>>> import numpy as np
>>> import numpy.linalg as la
>>> np.set_printoptions(precision=1, suppress=True, linewidth=160, floatmode="fixed")
>>> def rnd(a):
...     return np.round(a, 1) + 0
... 
>>> mat = np.load("test18.npy")
>>> rnd(mat)
array([[0.2, 0.2, 0.1, 0.2, 0.3],
       [0.2, 0.2, 0.1, 0.2, 0.3],
       [0.1, 0.1, 0.0, 0.1, 0.1],
       [0.2, 0.2, 0.1, 0.2, 0.3],
       [0.3, 0.3, 0.1, 0.3, 0.5]])
>>> # rows and columns are dependent
>>> G = mat.T @ mat
>>> rnd(la.svd(mat, compute_uv=False) ** 2)
array([1.0, 0.0, 0.0, 0.0, 0.0])
>>> np.trace(G), (mat ** 2).sum()
(np.float64(1.0), np.float64(1.0))
>>> print(rnd(G))
[[0.2 0.2 0.1 0.2 0.3]
 [0.2 0.2 0.1 0.2 0.3]
 [0.1 0.1 0.0 0.1 0.1]
 [0.2 0.2 0.1 0.2 0.3]
 [0.3 0.3 0.1 0.3 0.5]]
>>> print(rnd(la.eigvalsh(G)[::-1]))
[1.0 0.0 0.0 0.0 0.0]
>>> rnd(np.diag(G))
array([0.2, 0.2, 0.0, 0.2, 0.5])
>>> (mat @ mat.T).shape
(5, 5)
>>> hat = np.triu(np.array([[-2, 2, 1, 2, 0],
...     [0, -2, 2, 2, 0],
...     [-2, 0, -1, 2, -1],
...     [0, 2, 0, 2, 0],
...     [2, 0, 0, 1, -2]]), 1) + np.eye(5)
>>> A2 = hat @ mat @ la.inv(hat)
>>> rnd(np.poly(A2))
array([ 1.0, -1.0,  0.0,  0.0,  0.0,  0.0])
>>> rnd(la.det(A2))
np.float64(0.0)
>>> rnd(A2)
array([[ 0.9, -0.9,  1.2, -1.5,  2.7],
       [ 0.6, -0.6,  0.8, -1.0,  1.9],
       [ 0.1, -0.1,  0.2, -0.2,  0.3],
       [ 0.2, -0.2,  0.2, -0.3,  0.5],
       [ 0.3, -0.3,  0.4, -0.5,  0.8]])
>>> rnd(hat @ mat - mat @ hat)
array([[ 0.7,  0.4, -0.3, -0.1,  1.3],
       [ 0.5,  0.1, -0.4, -0.3,  0.8],
       [ 0.1, -0.1, -0.2, -0.2,  0.1],
       [ 0.0, -0.3, -0.5, -0.8,  0.1],
       [ 0.0, -0.6, -0.8, -1.3,  0.1]])
>>> np.trace(A2), np.trace(mat)
(np.float64(1.0), np.float64(1.0))
>>> x0 = np.array([0, 3, 2, 5, 1])
>>> np.trace(mat)
np.float64(1.0)
>>> print((x0 - mat @ x0) @ (mat @ x0))
0.0
>>> rnd(np.eye(5) - mat)
array([[ 0.8, -0.2, -0.1, -0.2, -0.3],
       [-0.2,  0.8, -0.1, -0.2, -0.3],
       [-0.1, -0.1,  1.0, -0.1, -0.1],
       [-0.2, -0.2, -0.1,  0.8, -0.3],
       [-0.3, -0.3, -0.1, -0.3,  0.5]])
>>> rnd(mat @ x0)
array([1.8, 1.8, 0.6, 1.8, 2.9])
>>> E = np.array([[4.0, 0.0, 2.0, 0.0],
...     [0.0, 0.0, 5.0, 0.0],
...     [2.0, 4.0, 4.0, 0.0],
...     [0.0, 0.0, 0.0, 7.0]])
>>> # splits into 2 blocks
>>> w1 = np.array([[0, 1], [3, 2], [1, 1], [0, 0]])
>>> coef = np.array([-2, -1])
>>> act = np.maximum(E @ w1 + coef, 0)
>>> act
array([[ 0.0,  5.0],
       [ 3.0,  4.0],
       [14.0, 13.0],
       [ 0.0,  0.0]])
>>> print((act > 0).astype(int))
[[0 1]
 [1 1]
 [1 1]
 [0 0]]
>>> cent = np.array([[0, 0, 2], [0, 2, 0]])
>>> w1 @ cent
array([[0, 2, 0],
       [0, 4, 6],
       [0, 2, 2],
       [0, 0, 0]])
>>> x0 = np.array([3, 3])
>>> h1 = np.maximum(act @ x0, 0)
>>> print(np.maximum(act @ (3 * x0), 0))
[ 45.0  63.0 243.0   0.0]
>>> rnd(np.tanh(act @ x0))
array([1.0, 1.0, 1.0, 0.0])
>>> evals, evecs = la.eig(E)
>>> rnd(np.sort(la.eigvals(E @ E)))
array([ 9.4, 11.5, 49.0, 59.1])
>>> rnd(np.prod(evals))
np.float64(-560.0)
>>> rnd(np.sort(la.eigvals(la.inv(E))))
array([-0.3,  0.1,  0.1,  0.3])
>>> rnd(evals)
array([ 7.7,  3.4, -3.1,  7.0])
>>> u = np.array([1, 3, 0, 3])
>>> A2 = E + np.outer(u, np.eye(4)[3])
>>> la.matrix_rank(A2 - E)
np.int64(1)
>>> A2
array([[ 4.0,  0.0,  2.0,  1.0],
       [ 0.0,  0.0,  5.0,  3.0],
       [ 2.0,  4.0,  4.0,  0.0],
       [ 0.0,  0.0,  0.0, 10.0]])
>>> rnd(la.det(A2) / la.det(E)), rnd(1 + la.solve(E, u)[3])
(np.float64(1.4), np.float64(1.4))
>>> evals, evecs = la.eigh(mat)
>>> print((evals > 1e-8).sum(), (evals < -1e-8).sum())
1 0
>>> rnd(la.svd(mat, compute_uv=False))
array([1.0, 0.0, 0.0, 0.0, 0.0])
>>> rnd(np.abs(evecs[:, -1]))
array([0.4, 0.4, 0.1, 0.4, 0.7])
>>> np.unique(evals.round(6) + 0, return_counts=True)[1]
array([4, 1])
>>> print(rnd(evals.sum()), np.trace(mat))
1.0 1.0
>>> K = np.load("block13.npy")
>>> print(K)
[[ 6 -4  2 -2  0  6  0]
 [ 9 -6  3 -3  0  9  0]
 [ 6 -4  2 -2  0  6  0]
 [-6  4 -2  2  0 -6  0]
 [ 3 -2  1 -1  0  3  0]
 [-6  4 -2  2  0 -6  0]
 [-9  6 -3  3  0 -9  0]
 [ 3 -2  1 -1  0  3  0]
 [ 6 -4  2 -2  0  6  0]
 [ 3 -2  1 -1  0  3  0]
 [ 3 -2  1 -1  0  3  0]]
>>> rnd(K.mean(axis=0))
array([ 1.6, -1.1,  0.5, -0.5,  0.0,  1.6,  0.0])
>>> np.diff(K, axis=0)
array([[  3,  -2,   1,  -1,   0,   3,   0],
       [ -3,   2,  -1,   1,   0,  -3,   0],
       [-12,   8,  -4,   4,   0, -12,   0],
       [  9,  -6,   3,  -3,   0,   9,   0],
       [ -9,   6,  -3,   3,   0,  -9,   0],
       [ -3,   2,  -1,   1,   0,  -3,   0],
       [ 12,  -8,   4,  -4,   0,  12,   0],
       [  3,  -2,   1,  -1,   0,   3,   0],
       [ -3,   2,  -1,   1,   0,  -3,   0],
       [  0,   0,   0,   0,   0,   0,   0]])
>>> K.sum(axis=1)
array([  8,  12,   8,  -8,   4,  -8, -12,   4,   8,   4,   4])
>>> np.unravel_index(np.abs(K).argmax(), K.shape)
(np.int64(1), np.int64(0))
>>> print(K.shape)
(11, 7)
>>> K - K[0]
array([[  0,   0,   0,   0,   0,   0,   0],
       [  3,  -2,   1,  -1,   0,   3,   0],
       [  0,   0,   0,   0,   0,   0,   0],
       [-12,   8,  -4,   4,   0, -12,   0],
       [ -3,   2,  -1,   1,   0,  -3,   0],
       [-12,   8,  -4,   4,   0, -12,   0],
       [-15,  10,  -5,   5,   0, -15,   0],
       [ -3,   2,  -1,   1,   0,  -3,   0],
       [  0,   0,   0,   0,   0,   0,   0],
       [ -3,   2,  -1,   1,   0,  -3,   0],
       [ -3,   2,  -1,   1,   0,  -3,   0]])
>>> G = K.T @ K
>>> np.diag(G)
array([378, 168,  42,  42,   0, 378,   0])
>>> G
array([[ 378, -252,  126, -126,    0,  378,    0],
       [-252,  168,  -84,   84,    0, -252,    0],
       [ 126,  -84,   42,  -42,    0,  126,    0],
       [-126,   84,  -42,   42,    0, -126,    0],
       [   0,    0,    0,    0,    0,    0,    0],
       [ 378, -252,  126, -126,    0,  378,    0],
       [   0,    0,    0,    0,    0,    0,    0]])
>>> la.matrix_rank(G)
np.int64(1)
>>> evals, evecs = la.eigh(G)
>>> print(rnd(la.eigvalsh(G + 2 * np.eye(7))))
[   2.0    2.0    2.0    2.0    2.0    2.0 1010.0]
>>> (evals > 1e-8).sum(), (evals < -1e-8).sum()
(np.int64(1), np.int64(0))
>>> rnd(evecs.T @ evecs)
array([[1.0, 0.0, 0.0, 0.0, 0.0, 0.0, 0.0],
       [0.0, 1.0, 0.0, 0.0, 0.0, 0.0, 0.0],
       [0.0, 0.0, 1.0, 0.0, 0.0, 0.0, 0.0],
       [0.0, 0.0, 0.0, 1.0, 0.0, 0.0, 0.0],
       [0.0, 0.0, 0.0, 0.0, 1.0, 0.0, 0.0],
       [0.0, 0.0, 0.0, 0.0, 0.0, 1.0, 0.0],
       [0.0, 0.0, 0.0, 0.0, 0.0, 0.0, 1.0]])
>>> np.unique(evals.round(6) + 0, return_counts=True)[1]
array([6, 1])
>>> print(np.abs(evecs[:, -1]).round(6).argmax())
0
>>> evals.sum(), np.trace(G)
(np.float64(1008.0), np.int64(1008))
>>> rnd(evals)
array([   0.0,    0.0,    0.0,    0.0,    0.0,    0.0, 1008.0])
>>> la.matrix_rank(K, rtol=0.1)
np.int64(1)
>>> np.argsort(-la.norm(K, axis=0).round(6), kind="stable")[:3]
array([0, 5, 1])
>>> rnd(la.norm(K, 2) / la.norm(K))
np.float64(1.0)
>>> la.cond(K) > 100
np.True_
>>> arr = np.loadtxt("mat.csv", delimiter=",")
>>> arr
array([[ 70.0,  61.0,  45.0,  66.0,  40.0,  54.0,  68.0],
       [ 61.0,  64.0,  43.0,  61.0,  48.0,  63.0,  62.0],
       [ 45.0,  43.0,  67.0,  72.0,  26.0,  64.0,  49.0],
       [ 66.0,  61.0,  72.0, 130.0,  63.0,  93.0,  75.0],
       [ 40.0,  48.0,  26.0,  63.0,  82.0,  53.0,  42.0],
       [ 54.0,  63.0,  64.0,  93.0,  53.0, 110.0,  63.0],
       [ 68.0,  62.0,  49.0,  75.0,  42.0,  63.0,  91.0]])
>>> # equal to its transpose
>>> x0 = np.array([0, 0, 1, 0, 3, 2, -3])
>>> h1 = np.maximum(arr @ x0, 0)
>>> arr.T @ h1
array([58599.0, 61131.0, 57172.0, 91831.0, 61420.0, 83497.0, 64524.0])
>>> np.maximum(arr @ (3 * x0), 0)
array([207.0, 381.0, 378.0, 666.0, 756.0, 762.0,  84.0])
>>> arr * (h1 > 1e-9)[:, None]
array([[ 70.0,  61.0,  45.0,  66.0,  40.0,  54.0,  68.0],
       [ 61.0,  64.0,  43.0,  61.0,  48.0,  63.0,  62.0],
       [ 45.0,  43.0,  67.0,  72.0,  26.0,  64.0,  49.0],
       [ 66.0,  61.0,  72.0, 130.0,  63.0,  93.0,  75.0],
       [ 40.0,  48.0,  26.0,  63.0,  82.0,  53.0,  42.0],
       [ 54.0,  63.0,  64.0,  93.0,  53.0, 110.0,  63.0],
       [ 68.0,  62.0,  49.0,  75.0,  42.0,  63.0,  91.0]])
>>> print(h1)
[ 69.0 127.0 126.0 222.0 252.0 254.0  28.0]
>>> np.flatnonzero(h1 > 1e-9)
array([0, 1, 2, 3, 4, 5, 6])
>>> np.maximum(arr @ x0, 0) - np.maximum(-arr @ x0, 0)
array([ 69.0, 127.0, 126.0, 222.0, 252.0, 254.0,  28.0])
